>>> import numpy as np
>>> from numpy import linalg as LA
>>> np.set_printoptions(precision=3, suppress=True, linewidth=200)
>>> rnd = lambda a: np.round(a, 3) + 0
>>> A = np.array([[3, -9, -3], [3, -9, -3], [3, -9, -2]])
>>> rnd(LA.norm(A, 2) / LA.norm(A))
np.float64(0.999)
>>> [round(float(x), 3) for x in LA.svd(A, compute_uv=False)[:3]]
[17.07, 0.786, 0.0]
>>> LA.matrix_rank(A, rtol=0.1)
np.int64(1)
>>> np.argsort(-LA.norm(A, axis=0).round(6), kind="stable")[:3]
array([1, 0, 2])
>>> left, s, VT = LA.svd(A)
>>> np.argmax(s[:-1] / (s[1:] + 1e-6)) + 1
np.int64(2)
>>> Y = left[:, :2] @ np.diag(s[:2]) @ VT[:2]
>>> rnd(Y)
array([[ 3., -9., -3.],
       [ 3., -9., -3.],
       [ 3., -9., -2.]])
>>> Y = A[0, 0] * A[1:] - np.outer(A[1:, 0], A[0])
>>> Y
array([[0, 0, 0],
       [0, 0, 3]])
>>> LA.matrix_rank(Y), LA.matrix_rank(A)
(np.int64(1), np.int64(2))
>>> np.flatnonzero(~Y.round(6).any(axis=1))
array([0])
>>> (A + A.T) / 2
array([[ 3., -3.,  0.],
       [-3., -9., -6.],
       [ 0., -6., -2.]])
>>> np.allclose(A @ A.T, A.T @ A)
False
>>> np.allclose(A, A.T)
False
>>> LA.matrix_power(A, 3)
array([[ 234, -702, -210],
       [ 234, -702, -210],
       [ 210, -630, -188]])
>>> (A - A.T) / 2
array([[ 0., -6., -3.],
       [ 6.,  0.,  3.],
       [ 3., -3.,  0.]])
>>> A.inv()
Traceback (most recent call last):
  File "<python-input-22>", line 1, in <module>
    A.inv()
    ^^^^^
AttributeError: 'numpy.ndarray' object has no attribute 'inv'
>>> rnd(LA.det(A))
np.float64(0.0)
>>> F = np.array([[-20, -36, -4], [-20, -36, -4]])
>>> G = F.T @ F
>>> rnd(LA.eigvalsh(G)[::-1])
array([3424.,    0.,    0.])
>>> np.trace(G), (F ** 2).sum()
(np.int64(3424), np.int64(3424))
>>> (F @ F.T).shape
(2, 2)
>>> np.allclose(G, G.T)
True
>>> left, s, VT = LA.svd(F)
>>> rnd(s)
array([58.515,  0.   ])
>>> Y = left[:, :1] @ np.diag(s[:1]) @ VT[:1]
>>> rnd(Y)
array([[-20., -36.,  -4.],
       [-20., -36.,  -4.]])
>>> LA.matrix_rank(Y)
np.int64(1)
>>> LA.matrix_rank(F, rtol=0.05)
np.int64(1)
